% ipython --no-banner

In [1]: import numpy as np

In [2]: from numpy import linalg as LA

In [3]: np.set_printoptions(precision=1, suppress=True, linewidth=120)

In [4]: rnd = lambda a: np.round(a, 1) + 0

In [5]: K = np.load("dump.npy")

In [6]: K
Out[6]: 
array([[ 0,  7],
       [-4,  0]])

In [7]: q, Rm = LA.qr(K)

In [8]: q @ Rm
Out[8]: 
array([[ 0.,  7.],
       [-4.,  0.]])

In [9]: q.shape, Rm.shape
Out[9]: ((2, 2), (2, 2))

In [10]: abs(Rm[0, 0]), rnd(LA.norm(K[:, 0]))
Out[10]: (np.float64(4.0), np.float64(4.0))

In [11]: q.T @ q
Out[11]: 
array([[1., 0.],
       [0., 1.]])

In [12]: print(np.trace(q @ q.T))
2.0

In [13]: print(q)
[[0. 1.]
 [1. 0.]]

In [14]: out = np.array([[-8, -7, -4], [6, -3, 3]])

In [15]: K @ out
Out[15]: 
array([[ 42, -21,  21],
       [ 32,  28,  16]])

In [16]: np.einsum("ij->j", K)
Out[16]: array([-4,  7])

In [17]: np.vstack([K, out.T]).shape
Out[17]: (5, 2)

In [18]: np.einsum("ik,kj->ij", K, out)
Out[18]: 
array([[ 42, -21,  21],
       [ 32,  28,  16]])

In [19]: rng = np.random.default_rng(42)

In [20]: z = rng.permutation(2)

In [21]: z
Out[21]: array([1, 0])

In [22]: out = K[z][:, z]

In [23]: rnd(np.sort(np.abs(LA.eigvals(out))))
Out[23]: array([5.3, 5.3])

In [24]: np.diag(out)
Out[24]: array([0, 0])

In [25]: print(out)
[[ 0 -4]
 [ 7  0]]

In [26]: rnd(LA.det(out)), rnd(LA.det(K[z]))
Out[26]: (np.float64(28.0), np.float64(-28.0))

In [27]: np.allclose(out, K)
Out[27]: False

In [28]: X = np.load("test13.npy")

In [29]: X
Out[29]: 
array([[ 3.6,  0.3, -6.5,  0.8, -6.6],
       [ 0.4,  0.1,  4.8, -5.3, -6.9],
       [ 2.2, -5.3,  4. ,  5.3, -4.8],
       [ 1.8, -0.6,  6.2, -4.2,  6.4],
       [ 2.9,  6.3, -6. ,  1.1, -3.9],
       [ 5. , -0.9, -1.9,  7.9,  2.7],
       [ 0.2,  6.3, -2.1, -4.6,  5.9],
       [ 0.4,  5.1, -6.7,  3.5, -4.2],
       [ 5.4,  0.9, -0.1, -7.4, -3.9],
       [-1.7, -3.2,  0.8, -4.7,  8. ]])

In [30]: z = rng.permutation(5)

In [31]: out = X[:, z] * rng.choice([-1, 1], 5)

In [32]: out
Out[32]: 
array([[-0.8, -6.5, -3.6,  6.6,  0.3],
       [ 5.3,  4.8, -0.4,  6.9,  0.1],
       [-5.3,  4. , -2.2,  4.8, -5.3],
       [ 4.2,  6.2, -1.8, -6.4, -0.6],
       [-1.1, -6. , -2.9,  3.9,  6.3],
       [-7.9, -1.9, -5. , -2.7, -0.9],
       [ 4.6, -2.1, -0.2, -5.9,  6.3],
       [-3.5, -6.7, -0.4,  4.2,  5.1],
       [ 7.4, -0.1, -5.4,  3.9,  0.9],
       [ 4.7,  0.8,  1.7, -8. , -3.2]])

In [33]: left, _, Vt = LA.svd(X.T @ out)

In [34]: z
Out[34]: array([3, 2, 0, 4, 1])

In [35]: basis = out[[7, 6]].astype(float)

In [36]: for _ in range(6):
    ...:     z = LA.norm(out[:, None] - basis, axis=-1).argmin(axis=1)
    ...:     basis = np.array([out[z == j].mean(axis=0) for j in range(2)])
    ...: 

In [37]: z
Out[37]: array([0, 0, 0, 1, 0, 0, 1, 0, 1, 1])

In [38]: rnd(basis[1] - basis[0])
Out[38]: array([ 7.4,  3.2,  1. , -8. , -0.1])

In [39]: cov = np.cov(X, rowvar=False)

In [40]: np.argsort(-X.std(axis=0).round(6), kind="stable")
Out[40]: array([4, 3, 2, 1, 0])

In [41]: print(rnd(X.std(axis=0)))
[2.1 3.7 4.5 4.9 5.5]

In [42]: rnd(LA.eigvalsh(cov)[::-1])
Out[42]: array([45.7, 26. , 23.9,  4.3,  3.9])

In [43]: cov.shape
Out[43]: (5, 5)

In [44]: print(rnd(cov))
[[  5.1  -0.3  -2.    3.5  -4.9]
 [ -0.3  15.3 -11.8  -2.4  -1.7]
 [ -2.  -11.8  22.6  -8.8   7.3]
 [  3.5  -2.4  -8.8  27.   -6.7]
 [ -4.9  -1.7   7.3  -6.7  33.8]]

In [45]: E = np.load("w.npy")

In [46]: E
Out[46]: 
array([[ 0.4, -0.5, -0.7, -1.1, -0.3, -0.3,  0. , -0.1],
       [-0.9,  1.5, -0.7, -2.4,  0.2,  2.3,  1. ,  0.8],
       [ 1.3, -0.7,  0.7, -1.4, -1.4,  1. ,  0. , -0.1],
       [-2.7, -0.5, -1.2,  1.3,  1.3,  0.7, -0.8,  2.2],
       [ 2.1,  1. , -0.6, -1.2, -0.1,  0.7,  0.7,  1.2],
       [-2.6, -0.6, -1.1,  1. ,  0.8,  1.1, -0.1,  2.3]])

In [47]: x0 = np.array([-4, -2, -4, 5, -4, 2, 5, -2])

In [48]: LA.norm(E @ x0) <= LA.norm(E, 2) * LA.norm(x0) + 1e-9
Out[48]: np.True_

In [49]: rnd(E @ x0)
Out[49]: array([ -2.5,  -1.4,  -5.8,  10.9, -11.1,  14.9])

In [50]: print(rnd(E @ (2 * x0)))
[ -5.   -2.8 -11.6  21.8 -22.2  29.8]

In [51]: rnd(np.einsum("ij,j->i", E, x0))
Out[51]: array([ -2.5,  -1.4,  -5.8,  10.9, -11.1,  14.9])

In [52]: rnd((E * x0).sum(axis=1))
Out[52]: array([ -2.5,  -1.4,  -5.8,  10.9, -11.1,  14.9])

In [53]: (E @ x0).argmax()
Out[53]: np.int64(5)

In [54]: out = np.array([[5, 2, 4],
    ...:     [2, 0, 2],
    ...:     [5, 5, 1],
    ...:     [3, 3, 0],
    ...:     [3, 4, 2],
    ...:     [5, 2, 5],
    ...:     [3, 0, 3],
    ...:     [4, 5, 5]])

In [55]: print(rnd(np.einsum("ik,kj->ji", E, out)))
[[-8.6  6.1  4.8 -2.8 16.   0.1]
 [-8.3 -3.1 -2.2 10.1  4.6  9.2]
 [-2.7 17.6  6.2  1.7 21.2  5.6]]

In [56]: rnd(np.einsum("ij->j", E))
Out[56]: array([-2.4,  0.2, -3.6, -3.8,  0.5,  5.5,  0.8,  6.3])

In [57]: np.einsum("ij,ij->", E, out)
ValueError: operands could not be broadcast together with remapped shapes [original->remapped]: (6,8)->(6,8) (8,3)->(8,3) 


In [58]: rnd(out.T @ E.T)
Out[58]: 
array([[-8.6,  6.1,  4.8, -2.8, 16. ,  0.1],
       [-8.3, -3.1, -2.2, 10.1,  4.6,  9.2],
       [-2.7, 17.6,  6.2,  1.7, 21.2,  5.6]])

In [59]: J = np.load("data.npy")

In [60]: rnd(J)
Out[60]: 
array([[ 0.3,  0.1,  1.7, -0.2],
       [-0.2, -0.1, -1. ,  0.1],
       [-0.2, -0.1, -1. ,  0.1],
       [-0.1, -0.1, -0.7,  0.1]])

In [61]: # rows 1 and 2 are equal

In [62]: r = LA.matrix_rank(J)

In [63]: r
Out[63]: np.int64(1)

In [64]: N = LA.svd(J)[2][r:].T

In [65]: N.shape
Out[65]: (4, 3)

In [66]: print([int(LA.matrix_rank(J[:, :j + 1])) for j in range(4)])
[1, 1, 1, 1]

In [67]: [int(LA.matrix_rank(np.delete(J, i, axis=0))) for i in range(4)]
Out[67]: [1, 1, 1, 1]

In [68]: print(rnd(J.ravel(order="F")))
[ 0.3 -0.2 -0.2 -0.1  0.1 -0.1 -0.1 -0.1  1.7 -1.  -1.  -0.7 -0.2  0.1  0.1  0.1]

In [69]: T = J.reshape(4, 2, -1)

In [70]: T.shape
Out[70]: (4, 2, 2)

In [71]: print(rnd(T.sum(axis=1)))
[[ 2.  -0.1]
 [-1.1  0. ]
 [-1.1  0. ]
 [-0.8  0. ]]

In [72]: rnd(T.transpose(1, 0, 2))
Out[72]: 
array([[[ 0.3,  0.1],
        [-0.2, -0.1],
        [-0.2, -0.1],
        [-0.1, -0.1]],

       [[ 1.7, -0.2],
        [-1. ,  0.1],
        [-1. ,  0.1],
        [-0.7,  0.1]]])

In [73]: print(rnd(np.einsum("ihd,ihd->ih", T, T)))
[[0.1 2.9]
 [0.  0.9]
 [0.  0.9]
 [0.  0.5]]

In [74]: rnd(T[:, 0])
Out[74]: 
array([[ 0.3,  0.1],
       [-0.2, -0.1],
       [-0.2, -0.1],
       [-0.1, -0.1]])

In [75]: rnd(np.swapaxes(T, 1, 2)[0])
Out[75]: 
array([[ 0.3,  1.7],
       [ 0.1, -0.2]])

In [76]: out = J + rng.integers(-2, 3, (4, 1)) @ rng.integers(-2, 3, (1, 4))

In [77]: rnd(out)
Out[77]: 
array([[ 2.3,  0.1, -2.3,  3.8],
       [ 0.8, -0.1, -3. ,  2.1],
       [ 0.8, -0.1, -3. ,  2.1],
       [ 0.9, -0.1, -2.7,  2.1]])

In [78]: print(LA.matrix_rank(out - J, tol=1e-8))
1

In [79]: arr = np.load("m.npy")

In [80]: print(rnd(arr))
[[ 2.5  3.6 -2.1 -0.5]
 [-3.1  0.2 -3.   0.2]
 [ 1.9 -3.1 -1.6 -1.7]]

In [81]: print(rnd(LA.norm(arr, axis=1)))
[4.9 4.3 4.3]

In [82]: print(rnd(LA.norm(arr[0], 1)), rnd(LA.norm(arr[0], np.inf)))
8.8 3.6

In [83]: rnd(LA.norm(arr, 2))
Out[83]: np.float64(5.0)

In [84]: rnd(LA.norm(arr) ** 2 / LA.norm(arr, 2) ** 2)
Out[84]: np.float64(2.5)

In [85]: x0 = np.array([-1, 1, -2, 2])

In [86]: h1 = np.maximum(arr @ x0, 0)

In [87]: print(rnd(np.tanh(arr @ x0)))
[ 1.  1. -1.]

In [88]: print(rnd(np.maximum(arr @ x0, 0) - np.maximum(-arr @ x0, 0)))
[ 4.4  9.7 -5.2]

In [89]: rnd(h1)
Out[89]: array([4.4, 9.7, 0. ])

In [90]: rnd(arr.T @ h1)
Out[90]: array([-18.9,  18. , -38.7,  -0.7])

In [91]: rnd(arr * (h1 > 1e-9)[:, None])
Out[91]: 
array([[ 2.5,  3.6, -2.1, -0.5],
       [-3.1,  0.2, -3. ,  0.2],
       [ 0. ,  0. ,  0. ,  0. ]])

In [92]: def softmax(z):
    ...:     e = np.exp(z - z.max(axis=-1, keepdims=True))
    ...:     return e / e.sum(axis=-1, keepdims=True)
    ...: 

In [93]: print(rnd(softmax(arr).sum(axis=1)))
[1. 1. 1.]

In [94]: rnd(softmax(arr[1] + 5))
Out[94]: array([0. , 0.5, 0. , 0.5])

In [95]: scores = arr @ arr.T / np.sqrt(4)

In [96]: rnd(softmax(scores))
Out[96]: 
array([[1., 0., 0.],
       [0., 1., 0.],
       [0., 0., 1.]])

In [97]: out = np.array([[2, -3], [2, -3], [1, -1], [-1, 0]])

In [98]: print(LA.matrix_rank(arr @ out))
2

In [99]: rnd(np.einsum("ik,kj->ji", arr, out))
Out[99]: 
array([[ 10.6,  -8.9,  -2.4],
       [-16.2,  11.5,   5.3]])

In [100]: rnd(arr @ out)
Out[100]: 
array([[ 10.6, -16.2],
       [ -8.9,  11.5],
       [ -2.4,   5.3]])

In [101]: print(rnd(np.einsum("ij->j", arr)))
[ 1.3  0.7 -6.8 -2.1]

In [102]: np.einsum("ij,ij->", arr, out)
ValueError: operands could not be broadcast together with remapped shapes [original->remapped]: (3,4)->(3,4) (4,2)->(4,2) 


In [103]: F = np.loadtxt("run0.csv", delimiter=",")

In [104]: F
Out[104]: 
array([[ 1. ,  1. ,  0.9,  0.3],
       [ 0.6,  0.9,  0.7,  1. ],
       [ 0.2,  0.5,  0.5,  0.2],
       [-0.3, -0.4, -0.4,  0.4],
       [ 1. ,  1. ,  1. ,  1. ],
       [ 0.5,  0.9,  0.8,  0.8],
       [ 0.6,  0.9,  0.8,  1. ],
       [ 0. ,  0.8,  0.8,  1. ],
       [ 0.9,  0.9,  0.4, -0.8],
       [ 0.8,  1. ,  0.9,  0.1],
       [-0.7, -0.8, -0.6,  0.8],
       [ 0.8,  1. ,  0.9,  1. ],
       [-0.9, -0.8, -0.1,  1. ],
       [-0.1, -0.4, -0.3, -0.7],
       [ 0.6,  0.4,  0. , -0.9],
       [ 0.9,  1. ,  0.8,  1. ],
       [ 0.4,  0.7,  0.5,  0.6],
       [-0.9, -1. , -1. , -1. ],
       [ 0.9,  1. ,  0.9,  1. ],
       [-0.4, -0.9, -0.8, -0.7],
       [ 0.8,  1. ,  0.6,  1. ],
       [-0.8, -1. , -0.9, -1. ],
       [-0.6, -1. , -0.9, -1. ],
       [-0.3,  0.6,  0.7,  1. ],
       [ 0.9,  1. ,  0.7, -0.8],
       [-0.1, -0.8, -0.8, -1. ],
       [ 0.4,  0. ,  0. , -1. ],
       [ 0.5,  0.4, -0.1,  0. ],
       [-1. , -1. , -1. , -0.8],
       [ 0.9,  1. ,  1. ,  1. ],
       [-0.1, -0.9, -0.8, -1. ]])

In [105]: q, Rm = LA.qr(F)

In [106]: print(rnd(q.T @ q))
[[1. 0. 0. 0.]
 [0. 1. 0. 0.]
 [0. 0. 1. 0.]
 [0. 0. 0. 1.]]

In [107]: rnd(np.abs(np.diag(Rm)))
Out[107]: array([3.8, 2. , 0.9, 2.7])

In [108]: rnd(abs(Rm[0, 0])), rnd(LA.norm(F[:, 0]))
Out[108]: (np.float64(3.8), np.float64(3.8))

In [109]: rnd(q @ Rm)
Out[109]: 
array([[ 1. ,  1. ,  0.9,  0.3],
       [ 0.6,  0.9,  0.7,  1. ],
       [ 0.2,  0.5,  0.5,  0.2],
       [-0.3, -0.4, -0.4,  0.4],
       [ 1. ,  1. ,  1. ,  1. ],
       [ 0.5,  0.9,  0.8,  0.8],
       [ 0.6,  0.9,  0.8,  1. ],
       [ 0. ,  0.8,  0.8,  1. ],
       [ 0.9,  0.9,  0.4, -0.8],
       [ 0.8,  1. ,  0.9,  0.1],
       [-0.7, -0.8, -0.6,  0.8],
       [ 0.8,  1. ,  0.9,  1. ],
       [-0.9, -0.8, -0.1,  1. ],
       [-0.1, -0.4, -0.3, -0.7],
       [ 0.6,  0.4,  0. , -0.9],
       [ 0.9,  1. ,  0.8,  1. ],
       [ 0.4,  0.7,  0.5,  0.6],
       [-0.9, -1. , -1. , -1. ],
       [ 0.9,  1. ,  0.9,  1. ],
       [-0.4, -0.9, -0.8, -0.7],
       [ 0.8,  1. ,  0.6,  1. ],
       [-0.8, -1. , -0.9, -1. ],
       [-0.6, -1. , -0.9, -1. ],
       [-0.3,  0.6,  0.7,  1. ],
       [ 0.9,  1. ,  0.7, -0.8],
       [-0.1, -0.8, -0.8, -1. ],
       [ 0.4,  0. ,  0. , -1. ],
       [ 0.5,  0.4, -0.1,  0. ],
       [-1. , -1. , -1. , -0.8],
       [ 0.9,  1. ,  1. ,  1. ],
       [-0.1, -0.9, -0.8, -1. ]])

In [110]: print(rnd(Rm))
[[-3.8 -4.3 -3.4 -1.8]
 [ 0.  -2.  -2.  -3. ]
 [ 0.   0.  -0.9 -1.7]
 [ 0.   0.   0.  -2.7]]

In [111]: W0 = np.loadtxt("arr.csv", delimiter=",")

In [112]: W0
Out[112]: 
array([[ 5., -9.,  8.,  9., -9.,  4., -6., -6.],
       [-6.,  5., -9.,  8.,  9., -9.,  4., -6.],
       [-6., -6.,  5., -9.,  8.,  9., -9.,  4.],
       [ 4., -6., -6.,  5., -9.,  8.,  9., -9.],
       [-9.,  4., -6., -6.,  5., -9.,  8.,  9.],
       [ 9., -9.,  4., -6., -6.,  5., -9.,  8.],
       [ 8.,  9., -9.,  4., -6., -6.,  5., -9.],
       [-9.,  8.,  9., -9.,  4., -6., -6.,  5.]])

In [113]: W0 @ (-1.0) ** np.arange(8)
Out[113]: array([0., 0., 0., 0., 0., 0., 0., 0.])

In [114]: W0 @ np.ones(8)
Out[114]: array([-4., -4., -4., -4., -4., -4., -4., -4.])

In [115]: np.allclose(W0 @ W0.T, W0.T @ W0)
Out[115]: True

In [116]: rnd(np.sort(np.abs(np.fft.fft(W0[0])))), rnd(np.sort(LA.svd(W0, compute_uv=False)))
Out[116]: 
(array([ 0. ,  4. , 10. , 10. , 16.5, 16.5, 36.1, 36.1]),
 array([ 0. ,  4. , 10. , 10. , 16.5, 16.5, 36.1, 36.1]))

In [117]: out = W0 + rng.integers(-2, 3, (8, 7)) @ rng.integers(-2, 3, (7, 8))

In [118]: print(out)
[[  9. -15.  13.  -2.  -3.   3.  -7.  -8.]
 [ -2.   5.  -5.   9.   7.  -7.   5.  -7.]
 [ -8.   0.   9. -16.   9.  15.  -5.   3.]
 [  8.  -7.  -8.   3. -17.   3.  13.  -3.]
 [ -9.   9. -10.  -1.   3.  -4.  11.   6.]
 [ 10. -13.   5. -12.   1.   1. -12.   7.]
 [  9.   5. -18.  11. -12.  -7.   6.  -7.]
 [ -3.  14.  18. -11.  10. -13.  -8.   6.]]

In [119]: print(out - W0)
[[  4.  -6.   5. -11.   6.  -1.  -1.  -2.]
 [  4.   0.   4.   1.  -2.   2.   1.  -1.]
 [ -2.   6.   4.  -7.   1.   6.   4.  -1.]
 [  4.  -1.  -2.  -2.  -8.  -5.   4.   6.]
 [  0.   5.  -4.   5.  -2.   5.   3.  -3.]
 [  1.  -4.   1.  -6.   7.  -4.  -3.  -1.]
 [  1.  -4.  -9.   7.  -6.  -1.   1.   2.]
 [  6.   6.   9.  -2.   6.  -7.  -2.   1.]]

In [120]: np.abs(out - W0).sum(axis=1)
Out[120]: array([36., 15., 31., 32., 27., 27., 31., 39.])

In [121]: LA.matrix_rank(out - W0, tol=1e-8)
Out[121]: np.int64(7)

In [122]: rnd(LA.svd(out - W0, compute_uv=False))
Out[122]: array([25.2, 16.2, 13.4, 11.7,  6.9,  4.9,  0.8,  0. ])
